$ ipython --no-banner

In [1]: import numpy as np

In [2]: from numpy import linalg as LA

In [3]: np.set_printoptions(precision=2, suppress=True, linewidth=160)

In [4]: A = np.loadtxt("out6.csv", delimiter=",")

In [5]: A
Out[5]: 
array([[ 0.69, -0.51, -0.51],
       [-0.51,  0.15, -0.85],
       [-0.51, -0.85,  0.15]])

In [6]: # equal to its transpose

In [7]: np.kron(np.eye(2, dtype=int), A)
Out[7]: 
array([[ 0.69, -0.51, -0.51,  0.  , -0.  , -0.  ],
       [-0.51,  0.15, -0.85, -0.  ,  0.  , -0.  ],
       [-0.51, -0.85,  0.15, -0.  , -0.  ,  0.  ],
       [ 0.  , -0.  , -0.  ,  0.69, -0.51, -0.51],
       [-0.  ,  0.  , -0.  , -0.51,  0.15, -0.85],
       [-0.  , -0.  ,  0.  , -0.51, -0.85,  0.15]])

In [8]: round(LA.det(A.T), 2)
Out[8]: np.float64(-1.0)

In [9]: np.einsum("ii->", A)
Out[9]: np.float64(1.0)

In [10]: round(float(LA.det(2 * A)), 2), round(float(LA.det(A)), 2)
Out[10]: (-8.0, -1.0)

In [11]: x = np.array([4, -1, 4])

In [12]: A.T @ (A @ x)
Out[12]: array([ 4., -1.,  4.])

In [13]: LA.inv(A)
Out[13]: 
array([[ 0.69, -0.51, -0.51],
       [-0.51,  0.15, -0.85],
       [-0.51, -0.85,  0.15]])

In [14]: 3 - LA.matrix_rank(A - np.eye(3), tol=1e-8)
Out[14]: np.int64(2)

In [15]: t3 = np.stack([A, -1 * A, A[::-1]])

In [16]: print(LA.det(t3))
[-1.  1.  1.]

In [17]: print(np.einsum("bij,cij->bc", t3, t3))
[[ 3. -3.  1.]
 [-3.  3. -1.]
 [ 1. -1.  3.]]

In [18]: LA.matrix_rank(t3.reshape(3, -1))
Out[18]: np.int64(2)

In [19]: t3.sum(axis=0)
Out[19]: 
array([[-0.51, -0.85,  0.15],
       [-0.51,  0.15, -0.85],
       [ 0.69, -0.51, -0.51]])

In [20]: (t3 @ A.T).shape
Out[20]: (3, 3, 3)

In [21]: LA.matrix_rank(t3)
Out[21]: array([3, 3, 3])

In [22]: LA.svd(A, compute_uv=False)
Out[22]: array([1., 1., 1.])

In [23]: np.round(A[:, 1] @ A[:, 2], 2)
Out[23]: np.float64(-0.0)

In [24]: LA.norm(A, axis=0)
Out[24]: array([1., 1., 1.])

In [25]: LA.pinv(A)
Out[25]: 
array([[ 0.69, -0.51, -0.51],
       [-0.51,  0.15, -0.85],
       [-0.51, -0.85,  0.15]])

In [26]: arr = np.load("sample5.npy")

In [27]: arr
Out[27]: 
array([[-7.,  3.,  0.,  0.,  0.],
       [ 3., -9.,  3.,  0.,  0.],
       [ 0.,  3., -1.,  3.,  0.],
       [ 0.,  0.,  3., -1.,  3.],
       [ 0.,  0.,  0.,  3.,  2.]])

In [28]: x = np.array([1, 2, 0, 2, 0])

In [29]: a = np.maximum(arr @ x, 0)

In [30]: np.maximum(arr @ (3 * x), 0)
Out[30]: array([ 0.,  0., 36.,  0., 18.])

In [31]: a
Out[31]: array([ 0.,  0., 12.,  0.,  6.])

In [32]: arr.T @ a
Out[32]: array([  0.,  36., -12.,  54.,  12.])

In [33]: print(np.flatnonzero(a > 1e-9))
[2 4]
